$ python -q
>>> import numpy as np
>>> np.set_printoptions(suppress=True, linewidth=100)
>>> K = np.array([[0, 0, 0, 0, 0, 2, 0],
...     [0, 2, 0, 0, 0, 0, 0],
...     [0, 0, 0, 0, 4, 0, 0],
...     [0, 0, 0, 0, 0, 0, 4],
...     [0, 0, 3, 0, 0, 0, 0],
...     [1, 0, 0, 0, 0, 0, 0],
...     [0, 0, 0, 5, 0, 0, 0]])
>>> # splits into 4 blocks
>>> r0 = np.array([-1, 3, -2, 1, 2, 3, -3])
>>> out = K + np.outer(r0, np.eye(7)[6])
>>> print(out)
[[ 0.  0.  0.  0.  0.  2. -1.]
 [ 0.  2.  0.  0.  0.  0.  3.]
 [ 0.  0.  0.  0.  4.  0. -2.]
 [ 0.  0.  0.  0.  0.  0.  5.]
 [ 0.  0.  3.  0.  0.  0.  2.]
 [ 1.  0.  0.  0.  0.  0.  3.]
 [ 0.  0.  0.  5.  0.  0. -3.]]
>>> round(float(np.linalg.det(out) / np.linalg.det(K)), 2), round(1 + np.linalg.solve(K, r0)[6], 2)
(1.25, np.float64(1.25))
>>> out = K / np.linalg.norm(K, axis=1, keepdims=True)
>>> gram = out @ out.T
>>> (np.abs(gram) > 0.9).astype(int)
array([[1, 0, 0, 0, 0, 0, 0],
       [0, 1, 0, 0, 0, 0, 0],
       [0, 0, 1, 0, 0, 0, 0],
       [0, 0, 0, 1, 0, 0, 0],
       [0, 0, 0, 0, 1, 0, 0],
       [0, 0, 0, 0, 0, 1, 0],
       [0, 0, 0, 0, 0, 0, 1]])
>>> print(gram[4])
[0. 0. 0. 0. 1. 0. 0.]
>>> np.round(np.linalg.norm(out, axis=1), 2)
array([1., 1., 1., 1., 1., 1., 1.])
>>> print(gram)
[[1. 0. 0. 0. 0. 0. 0.]
 [0. 1. 0. 0. 0. 0. 0.]
 [0. 0. 1. 0. 0. 0. 0.]
 [0. 0. 0. 1. 0. 0. 0.]
 [0. 0. 0. 0. 1. 0. 0.]
 [0. 0. 0. 0. 0. 1. 0.]
 [0. 0. 0. 0. 0. 0. 1.]]
>>> np.degrees(np.arccos(np.clip(gram[4, 3], -1, 1)))
np.float64(90.0)
>>> X = np.load("arr.npy")
>>> X
array([[-14.61, -36.12, -18.17,  27.47, -11.07,   5.43],
       [-14.73, -25.  ,  16.04, -31.2 ,  -7.66,   6.  ],
       [-14.1 , -35.84, -18.45,  27.78, -12.9 ,   6.82],
       [-15.8 , -25.73,  12.6 , -31.69,  -5.51,   6.29],
       [-16.08, -25.82,  13.66, -32.76,  -6.02,   5.6 ],
       [-14.29, -35.83, -17.79,  30.32, -11.73,   6.32],
       [-14.75, -27.79,  12.88, -32.66,  -5.97,   7.14],
       [-13.59, -35.23, -18.08,  28.56, -11.95,   5.5 ],
       [-15.26, -34.74, -17.13,  27.38, -13.66,   5.91],
       [-17.92, -28.06,  14.37, -31.73,  -5.08,   6.73],
       [-14.78, -36.05, -17.23,  26.73, -12.97,   7.32],
       [-15.73, -25.5 ,  14.35, -32.48,  -6.15,   5.82],
       [-15.54, -25.66,  12.92, -31.2 ,  -6.26,   5.09],
       [-16.89, -23.85,  13.65, -30.84,  -6.34,   6.34],
       [-17.39, -25.86,  14.51, -30.26,  -6.58,   4.46],
       [-13.43, -36.03, -19.18,  27.77, -11.93,   8.65],
       [-14.77, -35.17, -17.3 ,  29.28, -13.09,   7.36],
       [-16.46, -25.64,  12.24, -32.34,  -6.35,   6.34],
       [-16.53, -24.29,  13.11, -31.33,  -5.54,   5.94],
       [-16.3 , -25.49,  13.79, -30.52,  -7.28,   3.96],
       [-12.74, -36.5 , -18.74,  26.98, -11.45,   5.63],
       [-15.71, -27.45,  14.57, -30.68,  -5.87,   5.73]])
>>> Uu, sv, vt = np.linalg.svd(X)
>>> np.argmax(sv[:-1] / (sv[1:] + 1e-6)) + 1
np.int64(2)
>>> out = Uu[:, :2] @ np.diag(sv[:2]) @ vt[:2]
>>> np.linalg.matrix_rank(out)
np.int64(2)
>>> round(np.linalg.norm(X - out) / np.linalg.norm(X), 2)
np.float64(0.04)
>>> round(float(np.abs(X - out).max()), 2)
2.05
